$ python3 -q
>>> import numpy as np
>>> np.set_printoptions(suppress=True, linewidth=120)
>>> Q, _ = np.linalg.qr(np.array([[0.9, 1.2, -0.9], [2.1, 1.1, -0.3], [0.4, -0.3, 0.7]]))
>>> M = 3 * Q
>>> M.round(2)
array([[-1.16,  2.26,  1.6 ],
       [-2.72, -0.61, -1.12],
       [-0.52, -1.88,  2.28]])
>>> round(np.einsum("ii->", M), 2)
np.float64(0.51)
>>> Q, r_ = np.linalg.qr(M)
>>> Q.shape, r_.shape
((3, 3), (3, 3))
>>> np.allclose(r_.T @ r_, M.T @ M)
True
>>> round(np.trace(Q @ Q.T), 2)
np.float64(3.0)
>>> other = np.linalg.inv(M)
>>> np.round(np.linalg.det(M) * other, 2)
array([[-3.49, -8.15, -1.55],
       [ 6.77, -1.83, -5.64],
       [ 4.79, -3.35,  6.84]])
>>> print(np.round(np.linalg.inv(other), 2))
[[-1.16  2.26  1.6 ]
 [-2.72 -0.61 -1.12]
 [-0.52 -1.88  2.28]]
>>> np.allclose(other, M.T)
False
>>> round(float(np.linalg.slogdet(M)[0]), 2)
1.0
>>> other.round(2)
array([[-0.13, -0.3 , -0.06],
       [ 0.25, -0.07, -0.21],
       [ 0.18, -0.12,  0.25]])
>>> np.round(M @ other, 2) + 0
array([[1., 0., 0.],
       [0., 1., 0.],
       [0., 0., 1.]])
>>> x = np.array([3, -8, 1])
>>> np.round(other @ np.eye(3)[2], 2)
array([-0.06, -0.21,  0.25])
>>> np.round(np.einsum("ij,j->i", other, x), 2)
array([1.97, 1.09, 1.78])
>>> np.round(other * x, 2)
array([[-0.39,  2.41, -0.06],
       [ 0.75,  0.54, -0.21],
       [ 0.53,  0.99,  0.25]])
>>> np.linalg.norm(other @ x) <= np.linalg.norm(other, 2) * np.linalg.norm(x) + 1e-9
np.True_
>>> np.round(other @ np.ones(3), 2)
array([-0.49, -0.03,  0.31])
